$ ipython --no-banner

In [1]: import numpy as np

In [2]: np.set_printoptions(precision=2, suppress=True, linewidth=200, floatmode="fixed")

In [3]: def rnd(a):
   ...:     return np.round(a, 2) + 0
   ...: 

In [4]: A = np.load("dump.npy")

In [5]: A
Out[5]: 
array([[-3,  1,  0,  1,  3, -3, -2, -3,  2],
       [ 1, -3,  1,  0,  1,  3, -3, -2, -3],
       [ 0,  1, -3,  1,  0,  1,  3, -3, -2],
       [ 1,  0,  1, -3,  1,  0,  1,  3, -3],
       [ 3,  1,  0,  1, -3,  1,  0,  1,  3],
       [-3,  3,  1,  0,  1, -3,  1,  0,  1],
       [-2, -3,  3,  1,  0,  1, -3,  1,  0],
       [-3, -2, -3,  3,  1,  0,  1, -3,  1],
       [ 2, -3, -2, -3,  3,  1,  0,  1, -3]])

In [6]: rank = np.linalg.matrix_rank(A)

In [7]: rank
Out[7]: np.int64(8)

In [8]: N = np.linalg.svd(A)[2][rank:].T

In [9]: rnd(A @ N)
Out[9]: 
array([[0.00],
       [0.00],
       [0.00],
       [0.00],
       [0.00],
       [0.00],
       [0.00],
       [0.00],
       [0.00]])

In [10]: rnd(N @ N.T)
Out[10]: 
array([[ 0.04, -0.08,  0.10, -0.04,  0.00, -0.04,  0.10, -0.08,  0.04],
       [-0.08,  0.16, -0.20,  0.08,  0.00,  0.08, -0.20,  0.16, -0.08],
       [ 0.10, -0.20,  0.26, -0.10,  0.00, -0.10,  0.26, -0.20,  0.10],
       [-0.04,  0.08, -0.10,  0.04,  0.00,  0.04, -0.10,  0.08, -0.04],
       [ 0.00,  0.00,  0.00,  0.00,  0.00,  0.00,  0.00,  0.00,  0.00],
       [-0.04,  0.08, -0.10,  0.04,  0.00,  0.04, -0.10,  0.08, -0.04],
       [ 0.10, -0.20,  0.26, -0.10,  0.00, -0.10,  0.26, -0.20,  0.10],
       [-0.08,  0.16, -0.20,  0.08,  0.00,  0.08, -0.20,  0.16, -0.08],
       [ 0.04, -0.08,  0.10, -0.04,  0.00, -0.04,  0.10, -0.08,  0.04]])

In [11]: np.allclose(A @ N, 0)
Out[11]: True

In [12]: rnd(N[:, 0] / N[np.abs(N[:, 0]).round(6).argmax(), 0])
Out[12]: array([ 0.40, -0.80,  1.00, -0.40,  0.00, -0.40,  1.00, -0.80,  0.40])

In [13]: [int(np.linalg.matrix_rank(np.delete(A, i, axis=0))) for i in range(9)]
Out[13]: [8, 8, 8, 8, 7, 8, 8, 8, 8]

In [14]: [int(np.linalg.matrix_rank(A[:, :j + 1])) for j in range(9)]
Out[14]: [1, 2, 3, 4, 5, 6, 7, 8, 8]
